>>> import numpy as np
>>> np.set_printoptions(precision=2, suppress=True, linewidth=100)
>>> tidy = lambda a: np.round(a, 2) + 0
>>> A = np.array([[2, 7, 0, -7, 0, 0, 0],
...     [0, 0, -4, 0, 0, 0, 0],
...     [7, 0, 3, 0, 0, 0, 0],
...     [0, 0, -8, 0, 0, 0, 0]])
>>> print(np.diff(A, axis=0))
[[ -2  -7  -4   7   0   0   0]
 [  7   0   7   0   0   0   0]
 [ -7   0 -11   0   0   0   0]]
>>> print(np.abs(A).max())
8
>>> print(A.sum(axis=0))
[ 9  7 -9 -7  0  0  0]
>>> print(A.sum(axis=1))
[ 2 -4 10 -8]
>>> A[4]
Traceback (most recent call last):
  File "<python-input-8>", line 1, in <module>
    A[4]
    ~^^^
IndexError: index 4 is out of bounds for axis 0 with size 4
>>> A[:, 7]
Traceback (most recent call last):
  File "<python-input-9>", line 1, in <module>
    A[:, 7]
    ~^^^^^^
IndexError: index 7 is out of bounds for axis 1 with size 7
>>> np.zeros(4, 7)
Traceback (most recent call last):
  File "<python-input-10>", line 1, in <module>
    np.zeros(4, 7)
    ~~~~~~~~^^^^^^
TypeError: Cannot interpret '7' as a data type
>>> Uu, s, VT = np.linalg.svd(A)
>>> print(tidy(s))
[10.46  9.63  6.15  0.  ]
>>> print(np.argmax(s[:-1] / (s[1:] + 1e-6)) + 1)
3
>>> A2 = Uu[:, :3] @ np.diag(s[:3]) @ VT[:3]
>>> print(tidy(np.linalg.norm(A - A2) / np.linalg.norm(A)))
0.0
>>> print(np.linalg.matrix_rank(A, rtol=0.05))
3
>>> m1 = np.load("run4.npy")
>>> print(m1)
[[ 0  3  3]
 [ 2  0  3]
 [ 0  2 -2]
 [ 4  3  9]]
>>> q = m1.astype(float).copy()
>>> for j in range(3):
...     q[:, j] -= q[:, :j] @ (q[:, :j].T @ q[:, j])
...     q[:, j] /= np.linalg.norm(q[:, j])
... 
>>> print(tidy(q.T @ q))
[[1. 0. 0.]
 [0. 1. 0.]
 [0. 0. 1.]]
